% python3 -q
>>> import numpy as np
>>> np.set_printoptions(precision=2, suppress=True, linewidth=160, floatmode="fixed")
>>> mat = np.load("mat.npy")
>>> mat
array([[-1.98,  1.05, -1.67, -0.15, -1.08],
       [-1.41, -1.40, -0.49, -0.69,  2.08],
       [-0.14, -0.53, -0.64,  2.86,  0.35],
       [ 0.42, -2.30, -0.89, -0.41, -1.60],
       [ 1.70,  0.60, -2.19, -0.41,  0.91]])
>>> print(round(float(mat[:, 1] @ mat[:, 2]), 2))
-0.0
>>> x = np.array([2, 1, -2, 2, 2])
>>> rhs = mat @ x
>>> rhs
array([-2.02, -0.47,  6.88, -3.71,  9.36])
>>> np.linalg.solve(mat, rhs)
array([ 2.00,  1.00, -2.00,  2.00,  2.00])
>>> np.round(np.linalg.solve(mat, mat[:, 2]), 2) + 0
array([0.00, 0.00, 1.00, 0.00, 0.00])
>>> print(np.linalg.solve(mat, 2 * rhs))
[ 4.00  2.00 -4.00  4.00  4.00]
>>> x = np.array([3, 8, 2, 6, 7])
>>> rhs = mat @ x
>>> coef, lr = np.zeros(5), 1 / np.linalg.norm(mat, 2) ** 2
>>> for i in range(8):
...     coef -= lr * mat.T @ (mat @ coef - rhs)
...     if i % 2 == 0: print(i, round(np.linalg.norm(mat @ coef - rhs), 2))
... 
0 0.0
2 0.0
4 0.0
6 0.0
>>> coef
array([3.00, 8.00, 2.00, 6.00, 7.00])
>>> Y = mat / np.sqrt((mat ** 2).mean(axis=1, keepdims=True))
>>> np.linalg.matrix_rank(mat - mat.mean(axis=1, keepdims=True))
np.int64(4)
>>> print(Y[4])
[ 1.26  0.44 -1.63 -0.30  0.68]
>>> (mat - mat.T) / 2
array([[ 0.00,  1.23, -0.76, -0.29, -1.39],
       [-1.23,  0.00,  0.02,  0.81,  0.74],
       [ 0.76, -0.02,  0.00,  1.87,  1.27],
       [ 0.29, -0.81, -1.87,  0.00, -0.60],
       [ 1.39, -0.74, -1.27,  0.60,  0.00]])
>>> round(np.trace(mat), 2)
np.float64(-3.53)
>>> print(np.round(np.abs(np.linalg.eigvals(mat)).max(), 2))
3.0
>>> np.allclose(mat, mat.T)
False
>>> data = np.array([[0.0, 1.0, 1.0, 1.0],
...     [1.0, 0.0, 1.0, 1.0],
...     [1.0, 1.0, 0.0, 1.0],
...     [1.0, 1.0, 1.0, 0.0]])
>>> ev, V = np.linalg.eigh(data)
>>> x = np.array([1, 4, 3, 2])
>>> np.abs(data).sum(axis=1).max(), np.abs(ev).max()
(np.float64(3.0), np.float64(3.0))
>>> V * np.maximum(ev, 0) @ V.T
array([[0.75, 0.75, 0.75, 0.75],
       [0.75, 0.75, 0.75, 0.75],
       [0.75, 0.75, 0.75, 0.75],
       [0.75, 0.75, 0.75, 0.75]])
>>> Y = np.array([[2, 3], [1, -4], [-4, -4], [-2, -2]])
>>> np.einsum("ik,kj->ij", data, Y)
array([[ -5.00, -10.00],
       [ -4.00,  -3.00],
       [  1.00,  -3.00],
       [ -1.00,  -5.00]])
>>> np.linalg.matrix_rank(np.vstack([data, Y.T]))
np.int64(4)
>>> ev, V = np.linalg.eig(data)
>>> print(ev)
[-1.00  3.00 -1.00 -1.00]
>>> np.round(data @ V[:, 0] - ev[0] * V[:, 0], 2) + 0
array([0.00, 0.00, 0.00, 0.00])
>>> rng = np.random.default_rng(114628)
>>> idx = rng.permutation(5)
>>> idx
array([2, 1, 0, 3, 4])
>>> Y = mat[idx][:, idx]
>>> np.allclose(Y, mat)
False
>>> np.diag(Y)
array([-0.64, -1.40, -1.98, -0.41,  0.91])
>>> round(float(np.trace(Y)), 2)
-3.53
>>> Y
array([[-0.64, -0.53, -0.14,  2.86,  0.35],
       [-0.49, -1.40, -1.41, -0.69,  2.08],
       [-1.67,  1.05, -1.98, -0.15, -1.08],
       [-0.89, -2.30,  0.42, -0.41, -1.60],
       [-2.19,  0.60,  1.70, -0.41,  0.91]])
>>> np.linalg.matrix_rank(data)
np.int64(4)
>>> round(np.linalg.norm(data), 2)
np.float64(3.46)
>>> data.mean(axis=0)
array([0.75, 0.75, 0.75, 0.75])
>>> data - data[0]
array([[ 0.00,  0.00,  0.00,  0.00],
       [ 1.00, -1.00,  0.00,  0.00],
       [ 1.00,  0.00, -1.00,  0.00],
       [ 1.00,  0.00,  0.00, -1.00]])
>>> np.abs(data).max()
np.float64(1.0)
>>> M = np.array([[0.91, 0.52, -0.13, 0.52],
...     [0.7, 0.4, -0.1, 0.4],
...     [0.21, 0.12, -0.03, 0.12]])
>>> M
array([[ 0.91,  0.52, -0.13,  0.52],
       [ 0.70,  0.40, -0.10,  0.40],
       [ 0.21,  0.12, -0.03,  0.12]])
>>> Y = np.array([[1, -1], [2, -1], [-1, 3], [-2, -3]])
>>> np.einsum("ij,ij->i", M, M)
array([1.39, 0.82, 0.07])
>>> print(np.einsum("ij->j", M))
[ 1.82  1.04 -0.26  1.04]
>>> np.einsum("ik,kj->ji", M, Y)
array([[ 1.04,  0.80,  0.24],
       [-3.38, -2.60, -0.78]])
>>> Y.T @ M.T
array([[ 1.04,  0.80,  0.24],
       [-3.38, -2.60, -0.78]])
>>> print(np.linalg.matrix_rank(M @ Y))
1
>>> np.vstack([M, Y.T]).shape
(5, 4)
>>> np.linalg.matrix_rank(np.vstack([M, Y.T]))
np.int64(3)
>>> print(M @ Y)
[[ 1.04 -3.38]
 [ 0.80 -2.60]
 [ 0.24 -0.78]]
